$ ipython --no-banner

In [1]: import numpy as np

In [2]: from numpy import linalg as LA

In [3]: np.set_printoptions(suppress=True, linewidth=200)

In [4]: X = np.loadtxt("x.csv", delimiter=",")

In [5]: X
Out[5]: 
array([[-2.,  0.,  5.,  4.,  2.,  1.,  3.,  1.,  2., -1.],
       [ 0.,  5.,  2.,  0.,  0.,  4.,  4., -5., -1., -1.],
       [ 0.,  0., -1., -4.,  4.,  3., -4., -2., -1., -3.],
       [ 0.,  0.,  0., -4.,  0., -1.,  4.,  0.,  2.,  0.],
       [ 0.,  0.,  0.,  0., -2., -5., -3.,  4., -3.,  1.],
       [ 0.,  0.,  0.,  0.,  0.,  4., -4., -4., -3.,  5.],
       [ 0.,  0.,  0.,  0.,  0.,  0.,  2., -4.,  4.,  1.],
       [ 0.,  0.,  0.,  0.,  0.,  0.,  0.,  0.,  1., -1.],
       [ 0.,  0.,  0.,  0.,  0.,  0.,  0.,  0.,  5.,  0.],
       [ 0.,  0.,  0.,  0.,  0.,  0.,  0.,  0.,  0.,  5.]])

In [6]: (X - X.T) / 2
Out[6]: 
array([[ 0. ,  0. ,  2.5,  2. ,  1. ,  0.5,  1.5,  0.5,  1. , -0.5],
       [ 0. ,  0. ,  1. ,  0. ,  0. ,  2. ,  2. , -2.5, -0.5, -0.5],
       [-2.5, -1. ,  0. , -2. ,  2. ,  1.5, -2. , -1. , -0.5, -1.5],
       [-2. ,  0. ,  2. ,  0. ,  0. , -0.5,  2. ,  0. ,  1. ,  0. ],
       [-1. ,  0. , -2. ,  0. ,  0. , -2.5, -1.5,  2. , -1.5,  0.5],
       [-0.5, -2. , -1.5,  0.5,  2.5,  0. , -2. , -2. , -1.5,  2.5],
       [-1.5, -2. ,  2. , -2. ,  1.5,  2. ,  0. , -2. ,  2. ,  0.5],
       [-0.5,  2.5,  1. ,  0. , -2. ,  2. ,  2. ,  0. ,  0.5, -0.5],
       [-1. ,  0.5,  0.5, -1. ,  1.5,  1.5, -2. , -0.5,  0. ,  0. ],
       [ 0.5,  0.5,  1.5,  0. , -0.5, -2.5, -0.5,  0.5,  0. ,  0. ]])

In [7]: np.trace(X)
Out[7]: np.float64(12.0)

In [8]: r = LA.matrix_rank(X)

In [9]: r
Out[9]: np.int64(9)

In [10]: null = LA.svd(X)[2][r:].T

In [11]: np.round(null[:, 0] / null[np.abs(null[:, 0]).round(6).argmax(), 0], 3) + 0
Out[11]: array([ 1.   , -0.129,  0.396, -0.012,  0.084, -0.03 , -0.02 , -0.01 ,  0.   ,  0.   ])

In [12]: [int(LA.matrix_rank(X[:, :j + 1])) for j in range(10)]
Out[12]: [1, 2, 3, 4, 5, 6, 7, 7, 8, 9]

In [13]: np.round(X @ null, 3) + 0
Out[13]: 
array([[0.],
       [0.],
       [0.],
       [0.],
       [0.],
       [0.],
       [0.],
       [0.],
       [0.],
       [0.]])

In [14]: LA.matrix_rank(X.T @ X), LA.matrix_rank(X @ X.T)
Out[14]: (np.int64(9), np.int64(9))

In [15]: Uu, sv, Vt = LA.svd(X)

In [16]: np.argmax(sv[:-1] / (sv[1:] + 1e-6)) + 1
Out[16]: np.int64(9)

In [17]: sv.round(3) + 0
Out[17]: array([12.606, 11.517,  8.682,  7.556,  6.543,  4.074,  2.759,  2.101,  1.241,  0.   ])

In [18]: Y = Uu[:, :9] @ np.diag(sv[:9]) @ Vt[:9]

In [19]: LA.matrix_rank(Y)
Out[19]: np.int64(9)

In [20]: LA.matrix_rank(X, rtol=0.05)
Out[20]: np.int64(9)

In [21]: Y.round(3) + 0
Out[21]: 
array([[-2.,  0.,  5.,  4.,  2.,  1.,  3.,  1.,  2., -1.],
       [ 0.,  5.,  2.,  0.,  0.,  4.,  4., -5., -1., -1.],
       [ 0.,  0., -1., -4.,  4.,  3., -4., -2., -1., -3.],
       [ 0.,  0.,  0., -4.,  0., -1.,  4.,  0.,  2.,  0.],
       [ 0.,  0.,  0.,  0., -2., -5., -3.,  4., -3.,  1.],
       [ 0.,  0.,  0.,  0.,  0.,  4., -4., -4., -3.,  5.],
       [ 0.,  0.,  0.,  0.,  0.,  0.,  2., -4.,  4.,  1.],
       [ 0.,  0.,  0.,  0.,  0.,  0.,  0.,  0.,  1., -1.],
       [ 0.,  0.,  0.,  0.,  0.,  0.,  0.,  0.,  5.,  0.],
       [ 0.,  0.,  0.,  0.,  0.,  0.,  0.,  0.,  0.,  5.]])

In [22]: round(np.abs(X - Y).max(), 3)
Out[22]: np.float64(0.0)
